$ ipython --no-banner

In [1]: import numpy as np

In [2]: np.set_printoptions(precision=1, suppress=True, linewidth=100)

In [3]: def tidy(a):
   ...:     return np.round(a, 1) + 0
   ...: 

In [4]: arr = np.load("data.npy")

In [5]: arr
Out[5]: 
array([[-3,  1, -3,  1],
       [-2, -3, -2, -3],
       [-3,  1, -3,  1],
       [-2, -3, -2, -3]])

In [6]: left, sigma, Vh = np.linalg.svd(arr)

In [7]: vecs = Vh[:(sigma > 1e-8).sum()]

In [8]: rng = np.random.default_rng(45146)

In [9]: x = arr[3] + -2 * arr[2] + rng.integers(2) * np.eye(4)[2]

In [10]: x
Out[10]: array([ 4., -5.,  5., -5.])

In [11]: tidy(vecs.T @ vecs)
Out[11]: 
array([[0.5, 0. , 0.5, 0. ],
       [0. , 0.5, 0. , 0.5],
       [0.5, 0. , 0.5, 0. ],
       [0. , 0.5, 0. , 0.5]])

In [12]: tidy(np.diag(vecs.T @ vecs))
Out[12]: array([0.5, 0.5, 0.5, 0.5])

In [13]: Y = np.array([[0, -1], [2, 0], [1, -2], [0, 2]])

In [14]: Y.T @ arr.T
Out[14]: 
array([[-1, -8, -1, -8],
       [11,  0, 11,  0]])

In [15]: np.linalg.matrix_rank(arr @ Y)
Out[15]: np.int64(2)

In [16]: arr @ Y
Out[16]: 
array([[-1, 11],
       [-8,  0],
       [-1, 11],
       [-8,  0]])

In [17]: np.linalg.matrix_rank(np.vstack([arr, Y.T]))
Out[17]: np.int64(3)

In [18]: tidy(np.linalg.det(arr[::-1]))
Out[18]: np.float64(0.0)

In [19]: np.kron(np.eye(2, dtype=int), arr)
Out[19]: 
array([[-3,  1, -3,  1,  0,  0,  0,  0],
       [-2, -3, -2, -3,  0,  0,  0,  0],
       [-3,  1, -3,  1,  0,  0,  0,  0],
       [-2, -3, -2, -3,  0,  0,  0,  0],
       [ 0,  0,  0,  0, -3,  1, -3,  1],
       [ 0,  0,  0,  0, -2, -3, -2, -3],
       [ 0,  0,  0,  0, -3,  1, -3,  1],
       [ 0,  0,  0,  0, -2, -3, -2, -3]])

In [20]: tidy(np.linalg.eigvals(arr).sum().real)
Out[20]: np.float64(-12.0)

In [21]: tidy(np.linalg.det(2 * arr)), tidy(np.linalg.det(arr))
Out[21]: (np.float64(0.0), np.float64(0.0))

In [22]: np.einsum("ij,ji->", arr, arr)
Out[22]: np.int64(56)

In [23]: tidy(np.poly(arr))
Out[23]: array([ 1., 12., 44.,  0.,  0.])

In [24]: tidy(np.linalg.det(arr.T))
Out[24]: np.float64(0.0)

In [25]: Q, _ = np.linalg.qr(np.array([[0.3, -0.8, -0.7, -0.1],
    ...:     [-0.3, 1.0, 1.7, -0.5],
    ...:     [-0.4, 0.3, 0.9, -1.0],
    ...:     [0.5, 0.0, -0.2, 0.1]]))

In [26]: vecs, _ = np.linalg.qr(np.array([[-0.9, 0.8, -1.4, 0.5],
    ...:     [-0.5, -0.2, -1.0, 0.4],
    ...:     [1.7, 0.1, -1.4, 2.3],
    ...:     [-1.5, 0.2, -1.4, -1.4]]))

In [27]: sigma = 20 * 0.5 ** np.arange(4)

In [28]: mat = Q[:, :4] * sigma @ vecs[:4]

In [29]: tidy(mat)
Out[29]: 
array([[-0.2, -9.7, -0.7, -1.5],
       [-2.4,  8. ,  6.5,  0.6],
       [-6.7,  7.7, -0.1, -3.9],
       [ 4.5, -9.8,  3.2,  8.8]])

In [30]: x = np.array([0, 1, -4, 4])

In [31]: h = np.maximum(mat @ x, 0)

In [32]: tidy(mat * (h > 1e-9)[:, None])
Out[32]: 
array([[ 0. ,  0. ,  0. ,  0. ],
       [ 0. ,  0. ,  0. ,  0. ],
       [ 0. ,  0. ,  0. ,  0. ],
       [ 4.5, -9.8,  3.2,  8.8]])

In [33]: tidy(h)
Out[33]: array([ 0. ,  0. ,  0. , 12.9])

In [34]: tidy(np.tanh(mat @ x))
Out[34]: array([-1., -1., -1.,  1.])

In [35]: tidy(mat.T @ h)
Out[35]: array([  57.8, -125.8,   40.9,  114. ])

In [36]: tidy(np.maximum(mat @ x, 0) - np.maximum(-mat @ x, 0))
Out[36]: array([-12.8, -15.4,  -7.3,  12.9])

In [37]: cov = mat.T @ mat

In [38]: tidy(np.linalg.eigvalsh(cov)[::-1])
Out[38]: array([400. , 100. ,  25. ,   6.2])

In [39]: (mat @ mat.T).shape
Out[39]: (4, 4)

In [40]: tidy(np.diag(cov))
Out[40]: array([ 70.2, 313.1,  52.2,  95.7])

In [41]: left, sigma, Vh = np.linalg.svd(mat, full_matrices=False)

In [42]: np.abs(left[:, 0]).round(6).argmax()
Out[42]: np.int64(3)

In [43]: (sigma > 1e-8).sum()
Out[43]: np.int64(4)

In [44]: tidy(sigma / sigma[0])
Out[44]: array([1. , 0.5, 0.3, 0.1])

In [45]: tidy(np.cumsum(sigma ** 2) / np.sum(sigma ** 2))
Out[45]: array([0.8, 0.9, 1. , 1. ])

In [46]: tidy(np.sqrt((sigma ** 2).sum())), tidy(np.linalg.norm(mat))
Out[46]: (np.float64(23.0), np.float64(23.0))

In [47]: tidy(Vh @ Vh.T)
Out[47]: 
array([[1., 0., 0., 0.],
       [0., 1., 0., 0.],
       [0., 0., 1., 0.],
       [0., 0., 0., 1.]])

In [48]: Y = mat / np.sqrt((mat ** 2).mean(axis=1, keepdims=True))

In [49]: np.linalg.matrix_rank(mat - mat.mean(axis=1, keepdims=True))
Out[49]: np.int64(3)

In [50]: tidy(np.linalg.norm(Y, axis=1))
Out[50]: array([2., 2., 2., 2.])

In [51]: np.linalg.matrix_rank(Y) == np.linalg.matrix_rank(mat)
Out[51]: np.True_

In [52]: M = np.load("arr.npy")

In [53]: M
Out[53]: 
array([[-2, -2, -3,  2,  2, -2],
       [-2, -2, -2, -3,  2,  2],
       [-3, -2, -2, -2, -3,  2],
       [ 2, -3, -2, -2, -2, -3],
       [ 2,  2, -3, -2, -2, -2],
       [-2,  2,  2, -3, -2, -2]])

In [54]: r0, g = M[1], M[4]

In [55]: r0 @ g
Out[55]: np.int64(-4)

In [56]: p = (r0 @ g) / (r0 @ r0) * r0

In [57]: tidy(np.linalg.norm(r0 + g) ** 2 + np.linalg.norm(r0 - g) ** 2)
Out[57]: np.float64(116.0)

In [58]: tidy((g - p) @ r0)
Out[58]: np.float64(0.0)

In [59]: F = np.load("out16.npy")

In [60]: tidy(F)
Out[60]: 
array([[0.6, 0.5, 0.1, 0.1, 0.1],
       [0.5, 0.4, 0. , 0. , 0. ],
       [0.1, 0. , 0. , 0. , 0. ],
       [0.1, 0. , 0. , 0. , 0. ],
       [0.1, 0. , 0. , 0. , 0. ]])

In [61]: left, sigma, Vh = np.linalg.svd(F)

In [62]: vecs = Vh[:(sigma > 1e-8).sum()]

In [63]: x = F[4] + 3 * F[3] + rng.integers(2) * np.eye(5)[3]

In [64]: tidy(x)
Out[64]: array([0.2, 0.2, 0. , 0. , 0. ])

In [65]: np.linalg.matrix_rank(np.vstack([F, x]))
Out[65]: np.int64(1)

In [66]: tidy(np.diag(vecs.T @ vecs))
Out[66]: array([0.6, 0.4, 0. , 0. , 0. ])

In [67]: tidy(np.linalg.norm(x - vecs.T @ vecs @ x))
Out[67]: np.float64(0.0)

In [68]: tidy(vecs.T @ vecs)
Out[68]: 
array([[0.6, 0.5, 0.1, 0.1, 0.1],
       [0.5, 0.4, 0. , 0. , 0. ],
       [0.1, 0. , 0. , 0. , 0. ],
       [0.1, 0. , 0. , 0. , 0. ],
       [0.1, 0. , 0. , 0. , 0. ]])

In [69]: tidy(np.linalg.svd(F, compute_uv=False))
Out[69]: array([1., 0., 0., 0., 0.])

In [70]: np.linalg.rank(F)
---------------------------------------------------------------------------
AttributeError                            Traceback (most recent call last)
Cell In[70], line 1
----> 1 np.linalg.rank(F)

AttributeError: module 'numpy.linalg' has no attribute 'rank'

In [71]: tidy(np.diff(F, axis=0))
Out[71]: 
array([[-0.1, -0.1,  0. ,  0. ,  0. ],
       [-0.4, -0.4,  0. ,  0. ,  0. ],
       [ 0. ,  0. ,  0. ,  0. ,  0. ],
       [ 0. ,  0. ,  0. ,  0. ,  0. ]])

In [72]: tidy(np.abs(F).max())
Out[72]: np.float64(0.6)

In [73]: F[:, 5]
---------------------------------------------------------------------------
IndexError                                Traceback (most recent call last)
Cell In[73], line 1
----> 1 F[:, 5]

IndexError: index 5 is out of bounds for axis 1 with size 5

In [74]: tidy(F.mean(axis=0))
Out[74]: array([0.2, 0.2, 0. , 0. , 0. ])

In [75]: F.shape
Out[75]: (5, 5)

In [76]: np.count_nonzero(F)
Out[76]: np.int64(25)

In [77]: labels = rng.permutation(5)

In [78]: labels
Out[78]: array([1, 3, 2, 0, 4])

In [79]: Y = F[labels][:, labels]

In [80]: tidy(Y)
Out[80]: 
array([[0.4, 0. , 0. , 0.5, 0. ],
       [0. , 0. , 0. , 0.1, 0. ],
       [0. , 0. , 0. , 0.1, 0. ],
       [0.5, 0.1, 0.1, 0.6, 0.1],
       [0. , 0. , 0. , 0.1, 0. ]])

In [81]: np.allclose(Y, F)
Out[81]: False

In [82]: x = np.array([9, 3, 7, 0, -4])

In [83]: tidy(F @ np.ones(5))
Out[83]: array([1.2, 1. , 0.1, 0.1, 0.1])

In [84]: tidy(np.einsum("ij,j->i", F, x))
Out[84]: array([6.9, 5.7, 0.6, 0.6, 0.6])

In [85]: tidy(F * x)
Out[85]: 
array([[ 5.3,  1.4,  0.4,  0. , -0.2],
       [ 4.3,  1.2,  0.3,  0. , -0.2],
       [ 0.5,  0.1,  0. ,  0. ,  0. ],
       [ 0.5,  0.1,  0. ,  0. ,  0. ],
       [ 0.5,  0.1,  0. ,  0. ,  0. ]])

In [86]: np.linalg.norm(F @ x) <= np.linalg.norm(F, 2) * np.linalg.norm(x) + 1e-9
Out[86]: np.True_

In [87]: tidy((F * x).sum(axis=1))
Out[87]: array([6.9, 5.7, 0.6, 0.6, 0.6])

In [88]: (F @ x).argmax()
Out[88]: np.int64(0)

In [89]: tidy(F @ np.eye(5)[0])
Out[89]: array([0.6, 0.5, 0.1, 0.1, 0.1])

In [90]: np.sign((F @ x).round(6))
Out[90]: array([1., 1., 1., 1., 1.])

In [91]: Y = F / np.sqrt((F ** 2).mean(axis=1, keepdims=True))

In [92]: tidy(np.linalg.norm(Y, axis=1))
Out[92]: array([2.2, 2.2, 2.2, 2.2, 2.2])

In [93]: np.linalg.matrix_rank(F - F.mean(axis=1, keepdims=True))
Out[93]: np.int64(1)

In [94]: feats = np.array([[0, -6, 10, 0, -10, -6], [0, -12, 20, 0, -20, -12]])

In [95]: feats
Out[95]: 
array([[  0,  -6,  10,   0, -10,  -6],
       [  0, -12,  20,   0, -20, -12]])

In [96]: # columns 0 and 3 are equal

In [97]: Y = np.array([[5, 0, 1], [3, 0, 3], [1, 0, 4], [0, 4, 2], [5, 0, 5], [2, 5, 2]])

In [98]: np.einsum("ij->j", feats)
Out[98]: array([  0, -18,  30,   0, -30, -18])

In [99]: Y @ feats
---------------------------------------------------------------------------
ValueError                                Traceback (most recent call last)
Cell In[99], line 1
----> 1 Y @ feats

ValueError: matmul: Input operand 1 has a mismatch in its core dimension 0, with gufunc signature (n?,k),(k,m?)->(n?,m?) (size 2 is different from 3)

In [100]: Y.T @ feats.T
Out[100]: 
array([[ -70, -140],
       [ -30,  -60],
       [ -40,  -80]])

In [101]: J = np.load("mat.npy")

In [102]: J
Out[102]: 
array([[ 0,  0,  0, -4,  0],
       [ 0,  0,  0,  0, -5],
       [ 0,  0,  0,  0,  0],
       [ 9,  0,  0,  0,  0],
       [ 0,  7,  0,  0,  0]])

In [103]: left, sigma, Vh = np.linalg.svd(J)

In [104]: vecs = Vh[:(sigma > 1e-8).sum()]

In [105]: x = J[4] + -3 * J[0] + rng.integers(2) * np.eye(5)[3]

In [106]: x
Out[106]: array([ 0.,  7.,  0., 12.,  0.])

In [107]: np.diag(vecs.T @ vecs)
Out[107]: array([1., 1., 0., 1., 1.])

In [108]: np.allclose(vecs.T @ vecs @ x, x)
Out[108]: True

In [109]: tidy(np.linalg.norm(J) ** 2 / np.linalg.norm(J, 2) ** 2)
Out[109]: np.float64(2.1)

In [110]: tidy(np.linalg.norm(J, 2))
Out[110]: np.float64(9.0)

In [111]: tidy(np.linalg.norm(J, axis=0))
Out[111]: array([9., 7., 0., 4., 5.])

In [112]: tidy(np.linalg.norm(J, axis=1))
Out[112]: array([4., 5., 0., 9., 7.])

In [113]: np.linalg.determinant(J)
---------------------------------------------------------------------------
AttributeError                            Traceback (most recent call last)
Cell In[113], line 1
----> 1 np.linalg.determinant(J)

AttributeError: module 'numpy.linalg' has no attribute 'determinant'

In [114]: (J + J.T) / 2
Out[114]: 
array([[0. , 0. , 0. , 2.5, 0. ],
       [0. , 0. , 0. , 0. , 1. ],
       [0. , 0. , 0. , 0. , 0. ],
       [2.5, 0. , 0. , 0. , 0. ],
       [0. , 1. , 0. , 0. , 0. ]])

In [115]: (J - J.T) / 2
Out[115]: 
array([[ 0. ,  0. ,  0. , -6.5,  0. ],
       [ 0. ,  0. ,  0. ,  0. , -6. ],
       [ 0. ,  0. ,  0. ,  0. ,  0. ],
       [ 6.5,  0. ,  0. ,  0. ,  0. ],
       [ 0. ,  6. ,  0. ,  0. ,  0. ]])

In [116]: np.allclose(J, J.T)
Out[116]: False

In [117]: tidy(np.abs(np.linalg.eigvals(J)).max())
Out[117]: np.float64(6.0)

In [118]: J.inv()
---------------------------------------------------------------------------
AttributeError                            Traceback (most recent call last)
Cell In[118], line 1
----> 1 J.inv()

AttributeError: 'numpy.ndarray' object has no attribute 'inv'

In [119]: tidy(np.sort(np.abs(np.linalg.eigvals(J))))
Out[119]: array([0. , 5.9, 5.9, 6. , 6. ])

In [120]: W0 = np.diag(np.array([1, 3, 2, 0]))

In [121]: W0
Out[121]: 
array([[1, 0, 0, 0],
       [0, 3, 0, 0],
       [0, 0, 2, 0],
       [0, 0, 0, 0]])

In [122]: ev, vecs = np.linalg.eigh(W0)

In [123]: x = np.array([0, 3, 2, -2])

In [124]: x @ W0 @ x
Out[124]: np.int64(35)

In [125]: np.abs(W0).sum(axis=1).max(), np.abs(ev).max()
Out[125]: (np.int64(3), np.float64(3.0))

In [126]: tidy(np.linalg.eigvalsh(W0[1:, 1:]))
Out[126]: array([0., 2., 3.])

In [127]: vecs * np.maximum(ev, 0) @ vecs.T
Out[127]: 
array([[1., 0., 0., 0.],
       [0., 3., 0., 0.],
       [0., 0., 2., 0.],
       [0., 0., 0., 0.]])

In [128]: (np.sign(vecs[:, -1].round(6)) == np.sign(vecs[0, -1].round(6))).astype(int)
Out[128]: array([1, 0, 1, 1])

In [129]: rk = np.linalg.matrix_rank(W0)

In [130]: rk
Out[130]: np.int64(3)

In [131]: N = np.linalg.svd(W0)[2][rk:].T

In [132]: np.linalg.matrix_rank(W0.T @ W0), np.linalg.matrix_rank(W0 @ W0.T)
Out[132]: (np.int64(3), np.int64(3))

In [133]: N @ N.T
Out[133]: 
array([[0., 0., 0., 0.],
       [0., 0., 0., 0.],
       [0., 0., 0., 0.],
       [0., 0., 0., 1.]])

In [134]: [int(np.linalg.matrix_rank(W0[:i])) for i in range(1, len(W0) + 1)]
Out[134]: [1, 2, 3, 3]

In [135]: [int(np.linalg.matrix_rank(np.delete(W0, i, axis=0))) for i in range(4)]
Out[135]: [2, 2, 2, 3]

In [136]: left, sigma, Vh = np.linalg.svd(W0)

In [137]: np.argmax(sigma[:-1] / (sigma[1:] + 1e-6)) + 1
Out[137]: np.int64(3)

In [138]: Y = left[:, :3] @ np.diag(sigma[:3]) @ Vh[:3]

In [139]: np.linalg.matrix_rank(W0, rtol=0.05)
Out[139]: np.int64(3)
